>>> import numpy as np
>>> import numpy.linalg as la
>>> np.set_printoptions(precision=2, suppress=True, linewidth=200)
>>> A = np.array([[2, 2, 2, 2, 2, 2],
...     [2, 4, 4, 4, 4, 4],
...     [2, 4, 6, 6, 6, 6],
...     [2, 4, 6, 8, 8, 8],
...     [2, 4, 6, 8, 10, 10],
...     [2, 4, 6, 8, 10, 12]])
>>> Q, evecs = la.qr(A[:, :3])[0], la.qr(A[:, 3:])[0]
>>> sigma = la.svd(Q.T @ evecs, compute_uv=False)
>>> (sigma > 0.9).sum()
np.int64(1)
>>> evals, evecs = la.eigh(A)
>>> evecs @ np.diag(evals) @ evecs.T
array([[ 2.,  2.,  2.,  2.,  2.,  2.],
       [ 2.,  4.,  4.,  4.,  4.,  4.],
       [ 2.,  4.,  6.,  6.,  6.,  6.],
       [ 2.,  4.,  6.,  8.,  8.,  8.],
       [ 2.,  4.,  6.,  8., 10., 10.],
       [ 2.,  4.,  6.,  8., 10., 12.]])
>>> np.round(evecs.T @ A @ evecs, 2) + 0
array([[ 0.53,  0.  ,  0.  ,  0.  ,  0.  ,  0.  ],
       [ 0.  ,  0.64,  0.  ,  0.  ,  0.  ,  0.  ],
       [ 0.  ,  0.  ,  0.89,  0.  ,  0.  ,  0.  ],
       [ 0.  ,  0.  ,  0.  ,  1.55,  0.  ,  0.  ],
       [ 0.  ,  0.  ,  0.  ,  0.  ,  3.98,  0.  ],
       [ 0.  ,  0.  ,  0.  ,  0.  ,  0.  , 34.41]])
>>> np.abs(evecs[:, -1])
array([0.13, 0.26, 0.37, 0.46, 0.52, 0.55])
>>> evals
array([ 0.53,  0.64,  0.89,  1.55,  3.98, 34.41])
>>> np.abs(evecs[:, -1]).round(6).argmax()
np.int64(5)
>>> la.eigvalsh(A @ A)
array([   0.28,    0.41,    0.8 ,    2.4 ,   15.81, 1184.3 ])
>>> vec = np.ones(6)
>>> for _ in range(6):
...     vec = A @ vec
...     vec /= la.norm(vec)
...     print(round(vec @ A @ vec, 2))
... 
34.37
34.41
34.41
34.41
34.41
34.41
>>> vec
array([0.13, 0.26, 0.37, 0.46, 0.52, 0.55])
>>> np.round(la.eigvalsh(A)[-1], 2)
np.float64(34.41)
>>> round(float(np.abs(la.eigvals(A)).max()), 2)
34.41
>>> (A + A.T) / 2
array([[ 2.,  2.,  2.,  2.,  2.,  2.],
       [ 2.,  4.,  4.,  4.,  4.,  4.],
       [ 2.,  4.,  6.,  6.,  6.,  6.],
       [ 2.,  4.,  6.,  8.,  8.,  8.],
       [ 2.,  4.,  6.,  8., 10., 10.],
       [ 2.,  4.,  6.,  8., 10., 12.]])
>>> np.trace(A)
np.int64(42)
>>> la.matrix_power(A, 4)
array([[ 24752,  48048,  68528,  85008,  96544, 102480],
       [ 48048,  93280, 133056, 165072, 187488, 199024],
       [ 68528, 133056, 189824, 235536, 267552, 284032],
       [ 85008, 165072, 235536, 292304, 332080, 352560],
       [ 96544, 187488, 267552, 332080, 377312, 400608],
       [102480, 199024, 284032, 352560, 400608, 425360]])
>>> np.sort(np.abs(la.eigvals(A)))
array([ 0.53,  0.64,  0.89,  1.55,  3.98, 34.41])
>>> np.allclose(A, A.T)
True
>>> np.allclose(A @ A.T, A.T @ A)
True
>>> A @ A
array([[ 24,  44,  60,  72,  80,  84],
       [ 44,  84, 116, 140, 156, 164],
       [ 60, 116, 164, 200, 224, 236],
       [ 72, 140, 200, 248, 280, 296],
       [ 80, 156, 224, 280, 320, 340],
       [ 84, 164, 236, 296, 340, 364]])
>>> def softmax(z):
...     e = np.exp(z - z.max(axis=-1, keepdims=True))
...     return e / e.sum(axis=-1, keepdims=True)
... 
>>> np.round(softmax(A[2] + 4), 2) + 0
array([0.  , 0.03, 0.24, 0.24, 0.24, 0.24])
>>> softmax(A).sum(axis=1)
array([1., 1., 1., 1., 1., 1.])
>>> scores = A @ A.T / np.sqrt(6)
>>> softmax(scores)[2] @ A
array([ 2.  ,  4.  ,  6.  ,  8.  , 10.  , 11.99])
>>> np.round(softmax(scores + np.triu(np.full(scores.shape, -np.inf), 1)), 2) + 0
array([[1., 0., 0., 0., 0., 0.],
       [0., 1., 0., 0., 0., 0.],
       [0., 0., 1., 0., 0., 0.],
       [0., 0., 0., 1., 0., 0.],
       [0., 0., 0., 0., 1., 0.],
       [0., 0., 0., 0., 0., 1.]])
>>> softmax(scores).round(6).argmax(axis=1)
array([5, 5, 5, 5, 5, 5])
